$ python3 -q
>>> import numpy as np
>>> import numpy.linalg as la
>>> np.set_printoptions(precision=2, suppress=True, linewidth=120)
>>> K = np.load("layer7.npy")
>>> K
array([[ 0,  0,  0,  0],
       [ 0,  0,  0,  0],
       [ 0, -4,  5,  4],
       [ 0, -4,  5,  4],
       [ 0,  0,  0,  0],
       [ 0,  0,  0,  0],
       [ 0, -1, -1,  2],
       [ 2,  2, -4,  1],
       [ 2, -2,  1,  5],
       [ 2,  2, -4,  1],
       [ 2,  2, -4,  1],
       [ 0,  0,  0,  0],
       [ 0, -1, -1,  2],
       [ 0,  0,  0,  0],
       [-4, -2,  4, -2],
       [ 0,  0,  0,  0],
       [ 2,  2, -4,  1],
       [ 0, -1, -1,  2],
       [ 0,  0,  0,  0],
       [-4, -2,  4, -2],
       [ 0, -1, -1,  2],
       [ 0,  0,  0,  0],
       [ 0,  3, -3, -2],
       [ 0, -4,  5,  4],
       [ 2,  2, -4,  1],
       [-2, -3,  3,  1],
       [ 2, -2,  1,  5],
       [-4, -2,  4, -2],
       [-2, -3,  6,  1]])
>>> # rows 0 and 1 are equal
>>> dist = la.norm(K[:, None] - K[None], axis=-1)
>>> la.norm(K - K.mean(axis=0), axis=1)
array([1.26, 1.26, 6.45, 6.45, 1.26, 1.26, 1.74, 5.52, 4.74, 5.52, 5.52, 1.26, 1.74, 1.26, 6.27, 1.26, 5.52, 1.74,
       1.26, 6.27, 1.74, 1.26, 5.81, 6.45, 5.52, 4.01, 4.74, 6.27, 6.39])
>>> dist.shape
(29, 29)
>>> dist.mean(axis=1).argmax()
np.int64(28)
>>> la.matrix_rank(dist ** 2)
np.int64(6)
>>> out = np.c_[K[:, :2] @ np.array([[0, 2], [2, 1]]), np.array([1, 3, 2, 2, 2, 0, 1, 1, 2, 1, 3, 1, 2, 1, 0, 3, 0, 1, 1, 0, 1, 3, 2, 0, 3, 3, 2, 1, 2])]
>>> out
array([[  0,   0,   1],
       [  0,   0,   3],
       [ -8,  -4,   2],
       [ -8,  -4,   2],
       [  0,   0,   2],
       [  0,   0,   0],
       [ -2,  -1,   1],
       [  4,   6,   1],
       [ -4,   2,   2],
       [  4,   6,   1],
       [  4,   6,   3],
       [  0,   0,   1],
       [ -2,  -1,   2],
       [  0,   0,   1],
       [ -4, -10,   0],
       [  0,   0,   3],
       [  4,   6,   0],
       [ -2,  -1,   1],
       [  0,   0,   1],
       [ -4, -10,   0],
       [ -2,  -1,   1],
       [  0,   0,   3],
       [  6,   3,   2],
       [ -8,  -4,   0],
       [  4,   6,   3],
       [ -6,  -7,   3],
       [ -4,   2,   2],
       [ -4, -10,   1],
       [ -6,  -7,   2]])
>>> la.matrix_rank(np.c_[K, out])
np.int64(5)
>>> Ac = out - out.mean(axis=0)
>>> U, sigma, Vh = la.svd(Ac, full_matrices=False)
>>> np.round(Ac.mean(axis=0), 2) + 0
array([0., 0., 0.])
>>> np.abs(Vh[-1])
array([0.08, 0.1 , 0.99])
>>> sigma
array([30.68, 10.79,  5.17])
>>> np.searchsorted(np.cumsum(sigma ** 2) / (sigma ** 2).sum(), 0.9) + 1
np.int64(2)
>>> Vh[0] * np.sign(Vh[0, np.abs(Vh[0]).argmax()])
array([0.61, 0.79, 0.03])
>>> np.abs(U[:, 0]).argmax()
np.int64(14)
>>> np.abs(Vh[0]).argmax()
np.int64(1)
>>> W0 = np.load("out6.npy")
>>> W0
array([[ 1.42, -2.44, -0.02,  1.74],
       [-2.44,  4.93, -1.35, -1.75],
       [-0.02, -1.35,  4.79, -1.29],
       [ 1.74, -1.75, -1.29,  4.87]])
>>> P = np.triu(np.array([[1, 2, 3, 0], [3, 1, 0, -2], [0, -3, 2, 2], [3, 1, 3, -3]]), 1) + np.eye(4)
>>> out = P @ W0 @ la.inv(P)
>>> np.round(np.poly(out), 2) + 0
array([  1., -16.,  76., -96.,   0.])
>>> np.round(la.det(out), 2)
np.float64(0.0)
>>> np.round(np.abs(la.eigvals(W0)).max(), 2)
np.float64(8.0)
>>> la.matrix_power(W0, 3)
array([[  87.35, -145.99,    9.22,  124.82],
       [-145.99,  267.19,  -72.99, -175.79],
       [   9.22,  -72.99,  153.85,  -63.05],
       [ 124.82, -175.79,  -63.05,  227.6 ]])
>>> vals, vecs = la.eigh(W0)
>>> np.abs(vecs[:, -1]).round(6).argmax()
np.int64(1)
>>> vals.sum(), np.trace(W0)
(np.float64(16.0), np.float64(16.0))
>>> np.round(la.eigvalsh(W0 @ W0), 2) + 0
array([ 0.,  4., 36., 64.])
>>> np.round(vecs.T @ vecs, 2) + 0
array([[1., 0., 0., 0.],
       [0., 1., 0., 0.],
       [0., 0., 1., 0.],
       [0., 0., 0., 1.]])
>>> np.round(vecs.T @ W0 @ vecs, 2) + 0
array([[0., 0., 0., 0.],
       [0., 2., 0., 0.],
       [0., 0., 6., 0.],
       [0., 0., 0., 8.]])
>>> (vals > 1e-8).sum(), (vals < -1e-8).sum()
(np.int64(3), np.int64(0))
>>> r = la.matrix_rank(W0)
>>> r
np.int64(3)
>>> N = la.svd(W0)[2][r:].T
>>> [int(la.matrix_rank(np.delete(W0, i, axis=0))) for i in range(4)]
[3, 3, 3, 3]
>>> [int(la.matrix_rank(W0[:, :j + 1])) for j in range(4)]
[1, 2, 3, 3]
>>> round(la.det(W0.T), 2)
np.float64(-0.0)
>>> arr = np.load("w.npy")
>>> arr
array([[-2.,  2.,  3., -2.,  2.,  2.,  0.],
       [ 0.,  0.,  0., -2., -2.,  2.,  0.],
       [-1.,  1., -1.,  3.,  2., -3.,  0.],
       [-2., -2., -3.,  2., -2.,  0.,  0.],
       [ 0.,  1.,  3., -3.,  0.,  1.,  0.],
       [-3., -1., -1.,  2.,  1.,  3.,  0.],
       [ 0.,  0.,  0.,  0.,  0.,  0., -3.]])
>>> out = arr / np.sqrt((arr ** 2).mean(axis=1, keepdims=True))
>>> la.matrix_rank(arr - arr.mean(axis=1, keepdims=True))
np.int64(6)
>>> la.matrix_rank(out) == la.matrix_rank(arr)
np.True_
>>> Ac = (K - K.mean(axis=0)) / K.std(axis=0)
>>> Ac.std(axis=0)
array([1., 1., 1., 1.])
>>> np.argwhere(np.abs(Ac) > 2)
array([[ 8,  3],
       [14,  0],
       [19,  0],
       [26,  3],
       [27,  0]])
>>> c = la.lstsq(np.delete(Ac, 2, axis=1), Ac[:, 2])[0]
>>> c
array([ 0.66, -1.66, -0.96])
>>> np.abs(c).argmax()
np.int64(1)
>>> la.matrix_power(arr, 2)
array([[ -1.,   3.,   1.,   3.,   4.,  -1.,   0.],
       [ -2.,   0.,  -2.,   6.,   6.,   4.,   0.],
       [  6.,  -4.,  -2.,  -9., -15.,  -4.,   0.],
       [  3., -13., -15.,   9., -10.,  -1.,   0.],
       [  0.,   8.,   5.,   3.,  11.,  -4.,   0.],
       [ -6., -13., -14.,  12.,  -7.,   5.,   0.],
       [  0.,   0.,   0.,   0.,   0.,   0.,   9.]])
>>> X = np.load("test12.npy")
>>> X
array([[-3,  0,  2, -2,  0,  2, -2, -2],
       [-2, -3,  0,  2, -2,  0,  2, -2],
       [-2, -2, -3,  0,  2, -2,  0,  2],
       [ 2, -2, -2, -3,  0,  2, -2,  0],
       [ 0,  2, -2, -2, -3,  0,  2, -2],
       [-2,  0,  2, -2, -2, -3,  0,  2],
       [ 2, -2,  0,  2, -2, -2, -3,  0],
       [ 0,  2, -2,  0,  2, -2, -2, -3]])
>>> vals, vecs = la.eigh(W0)
>>> x0 = np.array([-2, -9, -1, -7])
>>> (np.sign(vecs[:, -1].round(6)) == np.sign(vecs[0, -1].round(6))).astype(int)
array([1, 0, 1, 1])
>>> la.eigvalsh(W0[1:, 1:])
array([1.93, 6.  , 6.66])
>>> vecs * np.maximum(vals, 0) @ vecs.T
array([[ 1.42, -2.44, -0.02,  1.74],
       [-2.44,  4.93, -1.35, -1.75],
       [-0.02, -1.35,  4.79, -1.29],
       [ 1.74, -1.75, -1.29,  4.87]])
